>>> import numpy as np
>>> import numpy.linalg as la
>>> np.set_printoptions(suppress=True, linewidth=160)
>>> m1 = np.load("dump.npy")
>>> m1
array([[ 1,  0,  0,  0,  0,  0],
       [-5,  1,  0,  0,  0,  0],
       [ 0,  5,  1,  0,  0,  0],
       [ 5,  2,  1,  1,  0,  0],
       [-2, -3,  0, -4,  1,  0],
       [-3,  5, -3,  3,  4,  1]])
>>> # triangular: eigenvalues sit on the diagonal
>>> t3 = np.stack([m1, -3 * m1, m1[::-1]])
>>> t3.sum(axis=0)
array([[ -5,   5,  -3,   3,   4,   1],
       [  8,  -5,   0,  -4,   1,   0],
       [  5,  -8,  -1,   1,   0,   0],
       [-10,   1,  -1,  -2,   0,   0],
       [ -1,   7,   0,   8,  -2,   0],
       [  7, -10,   6,  -6,  -8,  -2]])
>>> np.round(la.norm(t3, axis=(1, 2)), 2)
array([13.53, 40.58, 13.53])
>>> np.round(la.det(t3), 2)
array([  1., 729.,  -1.])
>>> la.matrix_rank(t3)
array([6, 6, 6])
>>> la.matrix_rank(t3.reshape(3, -1))
np.int64(2)
>>> t3.shape
(3, 6, 6)
>>> np.einsum("bij,cij->bc", t3, t3)
array([[ 183, -549,   30],
       [-549, 1647,  -90],
       [  30,  -90,  183]])
>>> x0 = np.array([0, 0, 1, 0, 3, 2])
>>> a = np.maximum(m1 @ x0, 0)
>>> np.maximum(m1 @ x0, 0) - np.maximum(-m1 @ x0, 0)
array([ 0,  0,  1,  1,  3, 11])
>>> m1 * (a > 1e-9)[:, None]
array([[ 0,  0,  0,  0,  0,  0],
       [ 0,  0,  0,  0,  0,  0],
       [ 0,  5,  1,  0,  0,  0],
       [ 5,  2,  1,  1,  0,  0],
       [-2, -3,  0, -4,  1,  0],
       [-3,  5, -3,  3,  4,  1]])
>>> np.flatnonzero(a > 1e-9)
array([2, 3, 4, 5])
>>> a
array([ 0,  0,  1,  1,  3, 11])
>>> la.matrix_rank(m1 - m1[0, 0] * np.eye(6))
np.int64(5)
>>> np.round(np.sort(la.eigvals(m1)), 2)
array([1., 1., 1., 1., 1., 1.])
>>> left, sigma, VT = la.svd(m1)
>>> sigma.round(2) + 0
array([9.54, 8.24, 3.85, 3.02, 0.41, 0.  ])
>>> A2 = left[:, :5] @ np.diag(sigma[:5]) @ VT[:5]
>>> la.matrix_rank(m1, rtol=0.05)
np.int64(4)
>>> A2.round(2) + 0
array([[ 1.,  0.,  0.,  0.,  0.,  0.],
       [-5.,  1.,  0.,  0.,  0.,  0.],
       [ 0.,  5.,  1.,  0.,  0.,  0.],
       [ 5.,  2.,  1.,  1.,  0.,  0.],
       [-2., -3.,  0., -4.,  1.,  0.],
       [-3.,  5., -3.,  3.,  4.,  1.]])
>>> arr = np.array([[-2, 1, -1, -2, 1], [2, 3, 2, -3, -2], [1, 2, -2, 1, 0]])
>>> arr
array([[-2,  1, -1, -2,  1],
       [ 2,  3,  2, -3, -2],
       [ 1,  2, -2,  1,  0]])
>>> x0 = np.array([0, 2, 1, 1, 0])
>>> arr @ np.eye(5)[1]
array([1., 3., 2.])
>>> (arr @ x0).argmax()
np.int64(1)
>>> w1 = np.array([[0, 5], [5, 3], [-4, 5], [3, 0], [-3, -4]])
>>> c = np.array([0, 0])
>>> H = np.maximum(arr @ w1 + c, 0)
>>> la.matrix_rank(H)
np.int64(2)
>>> np.round((H > 0).mean(axis=0), 2)
array([0.67, 0.67])
>>> basis = np.array([[5, 2, 8], [1, 6, 5]])
>>> H @ basis
array([[  0,   0,   0],
       [ 57, 230, 217],
       [106,  48, 173]])
>>> w1 @ basis
array([[  5,  30,  25],
       [ 28,  28,  55],
       [-15,  22,  -7],
       [ 15,   6,  24],
       [-19, -30, -44]])
>>> (H @ basis).round(6).argmax(axis=1)
array([0, 1, 2])
>>> A2 = np.array([[0, -4], [1, 5]])
>>> basis = np.kron(A2, arr)
>>> la.matrix_rank(basis)
np.int64(6)
>>> round(float(la.norm(basis, 2)), 2), np.round(la.norm(A2, 2) * la.norm(arr, 2), 2)
(35.39, np.float64(35.39))
>>> J = np.loadtxt("run13.csv", delimiter=",")
>>> J.round(2)
array([[-0.26,  0.78, -0.57],
       [-0.96, -0.26,  0.08],
       [-0.09,  0.57,  0.82]])
>>> r0, g = J[1], J[0]
>>> round(r0 @ g, 2)
np.float64(0.0)
>>> p = (r0 @ g) / (r0 @ r0) * r0
>>> round(la.norm(r0 + g) ** 2 + la.norm(r0 - g) ** 2, 2)
np.float64(4.0)
>>> la.matrix_rank(np.outer(r0, g))
np.int64(1)
>>> np.round(g - p, 2)
array([-0.26,  0.78, -0.57])
>>> np.round(np.outer(r0, g), 2)
array([[ 0.25, -0.75,  0.54],
       [ 0.07, -0.21,  0.15],
       [-0.02,  0.06, -0.05]])
>>> X = np.load("case16.npy")
>>> X
array([[ -0.98, -24.88,  18.04, -23.49,  19.51,   9.35,  23.3 ,   8.42],
       [  1.4 , -35.41,  30.54,  10.55,  -5.54,  -7.78,  14.11, -39.25],
       [ -6.73,   1.63,   4.77,  22.  ,  -7.9 ,  19.57,   3.31,  -5.16],
       [  7.52,  -0.58,  -1.57,  30.85, -10.73, -15.35,   0.84,  -5.81],
       [ -7.93, -10.32,  25.19, -14.07,   2.88,  35.38,   2.32,  23.59],
       [ 24.73, -11.49,  21.76, -36.44,   5.08, -13.16,  -0.29,  21.55],
       [ -4.72,  -0.36,   8.26,   8.21,  -0.94,  23.58,  18.39,  -1.6 ],
       [ 14.89,  -6.56,  -9.17, -11.19,  14.56, -18.02,   1.81, -25.35],
       [ 11.13,   8.13, -14.83,  -4.36,  -6.11,   7.39,  17.71,   8.02],
       [ 11.53,  -6.29,  13.96,  -2.01,  25.64,  36.35, -18.6 , -20.63],
       [-11.85,   3.22,  35.24,  -4.81,   1.34,   8.05,  -6.18, -23.17],
       [ -8.66,  12.89,  -6.89, -16.83,  19.55,   7.46,   4.85, -10.5 ],
       [ 12.58,  -9.81,   0.86,  16.1 ,  -1.82,  -4.82,  23.46, -10.61],
       [  2.4 ,  12.96,   9.42,   1.48, -17.38,  -6.75,   5.51,  -2.72],
       [ -5.09, -11.53,  -0.62,  -5.93,  -4.83, -15.95,  21.88, -39.32],
       [ -7.96,   0.05,   4.44,  -6.79,  22.08,   0.89, -20.78, -13.99],
       [-11.4 ,   3.53,  -3.83,  16.19,   0.28,  18.74,  -1.39,  13.17],
       [-20.16,  -2.07,  -3.56, -17.13,   7.18,  -5.76,  -0.15,  11.23],
       [-31.57,  30.95,   6.25,  35.35,  -4.1 ,  13.8 , -18.76,  12.41],
       [  1.16,   6.21,  20.61,  19.3 ,  -5.29,  -4.91,  -1.4 ,  -3.43]])
>>> Xc = X - X.mean(axis=1)
Traceback (most recent call last):
  File "<python-input-56>", line 1, in <module>
    Xc = X - X.mean(axis=1)
         ~~^~~~~~~~~~~~~~~~
ValueError: operands could not be broadcast together with shapes (20,8) (20,) 
>>> Xc = X - X.mean(axis=0)
>>> left, sigma, VT = la.svd(Xc, full_matrices=False)
>>> np.searchsorted(np.cumsum(sigma ** 2) / (sigma ** 2).sum(), 0.9) + 1
np.int64(6)
>>> np.round(Xc.mean(axis=0), 2) + 0
array([0., 0., 0., 0., 0., 0., 0., 0.])
>>> sigma.round(2)
array([100.72,  91.45,  72.86,  65.26,  54.04,  46.69,  34.29,  19.52])
>>> np.round(np.abs(VT[-1]), 2)
array([0.07, 0.39, 0.35, 0.24, 0.64, 0.19, 0.45, 0.08])
